% python3 -q
>>> import numpy as np
>>> from numpy import linalg as LA
>>> np.set_printoptions(precision=2, suppress=True, linewidth=100)
>>> def rd(a):
...     return np.round(a, 2) + 0
... 
>>> W0 = np.array([[-0.62, 0.56, -0.12],
...     [-1.52, -2.39, -2.32],
...     [0.11, 0.24, 0.47],
...     [0.13, 0.11, -0.25],
...     [0.18, 0.03, 0.45],
...     [-1.21, -0.86, -0.89],
...     [2.73, 3.99, 3.65],
...     [-3.19, -3.47, -3.25],
...     [4.21, 3.76, 4.69],
...     [0.4, 0.94, 1.07],
...     [-3.56, -3.62, -3.27],
...     [2.85, 2.37, 3.0],
...     [-3.1, -2.78, -3.03],
...     [-0.25, -0.36, -0.25],
...     [5.25, 5.19, 5.35],
...     [-5.87, -5.71, -6.12],
...     [3.31, 3.2, 3.16],
...     [-4.46, -4.0, -4.08],
...     [-7.89, -7.68, -7.83],
...     [-6.47, -6.14, -6.35],
...     [-5.86, -5.78, -5.84]])
>>> Xs = W0 - W0.mean(axis=0)
>>> vecs = LA.svd(Xs)[2][:1]
>>> other = Xs - Xs @ vecs.T @ vecs
>>> rd(np.cov(Xs @ vecs.T, rowvar=False))
np.float64(41.29)
>>> rd(np.diag(vecs.T @ vecs))
array([0.33, 0.32, 0.35])
>>> rd(other.std(axis=0))
array([0.26, 0.25, 0.16])
>>> rd(np.abs(LA.svd(W0)[2][-1]))
array([0.32, 0.5 , 0.8 ])
>>> print(rd(LA.norm(W0, 2) / LA.norm(W0)))
1.0
>>> Xs = (W0 - W0.mean(axis=0)) / W0.std(axis=0)
>>> rd(Xs.std(axis=0))
array([1., 1., 1.])
>>> b = LA.lstsq(np.delete(Xs, 1, axis=1), Xs[:, 1])[0]
>>> rd(b)
array([-0.04,  1.04])
>>> print(rd(1 - np.var(Xs[:, 1] - np.delete(Xs, 1, axis=1) @ b)))
0.99
>>> print(np.abs(b).argmax())
1
>>> E = np.loadtxt("layer4.csv", delimiter=",")
>>> E
array([[0., 0., 0., 1.],
       [0., 1., 0., 0.],
       [1., 0., 0., 0.],
       [0., 0., 1., 0.]])
>>> # keeps lengths
>>> (LA.matrix_power((E != 0) + (E.T != 0) + np.eye(4), 4) > 0).astype(int)
array([[1, 0, 1, 1],
       [0, 1, 0, 0],
       [1, 0, 1, 1],
       [1, 0, 1, 1]])
>>> np.flatnonzero(LA.matrix_power((E != 0) + (E.T != 0) + np.eye(4), 4)[1])
array([1])
>>> E[:, 1] @ E[:, 3]
np.float64(0.0)
>>> print(rd(LA.norm(E, axis=0)))
[1. 1. 1. 1.]
>>> rd(LA.pinv(E))
array([[0., 0., 1., 0.],
       [0., 1., 0., 0.],
       [0., 0., 0., 1.],
       [1., 0., 0., 0.]])
>>> print(E.mean(axis=0))
[0.25 0.25 0.25 0.25]
>>> E.sum(axis=0)
array([1., 1., 1., 1.])
>>> rd(LA.norm(E))
np.float64(2.0)
>>> E.shape
(4, 4)
>>> np.unravel_index(np.abs(E).argmax(), E.shape)
(np.int64(0), np.int64(3))
>>> np.diff(E, axis=0)
array([[ 0.,  1.,  0., -1.],
       [ 1., -1.,  0.,  0.],
       [-1.,  0.,  1.,  0.]])
>>> rd(LA.matrix_power(E, 2))
array([[0., 0., 1., 0.],
       [0., 1., 0., 0.],
       [0., 0., 0., 1.],
       [1., 0., 0., 0.]])
>>> E @ np.ones(4)
array([1., 1., 1., 1.])
>>> rd(LA.matrix_power(E, 100))
array([[0., 0., 0., 1.],
       [0., 1., 0., 0.],
       [1., 0., 0., 0.],
       [0., 0., 1., 0.]])
>>> rd(np.sort(np.abs(LA.eigvals(E)))[::-1])
array([1., 1., 1., 1.])
>>> pr = np.eye(4)[1]
>>> for _ in range(7):
...     pr = pr @ E
...     print(pr.round(2))
... 
[0. 1. 0. 0.]
[0. 1. 0. 0.]
[0. 1. 0. 0.]
[0. 1. 0. 0.]
[0. 1. 0. 0.]
[0. 1. 0. 0.]
[0. 1. 0. 0.]
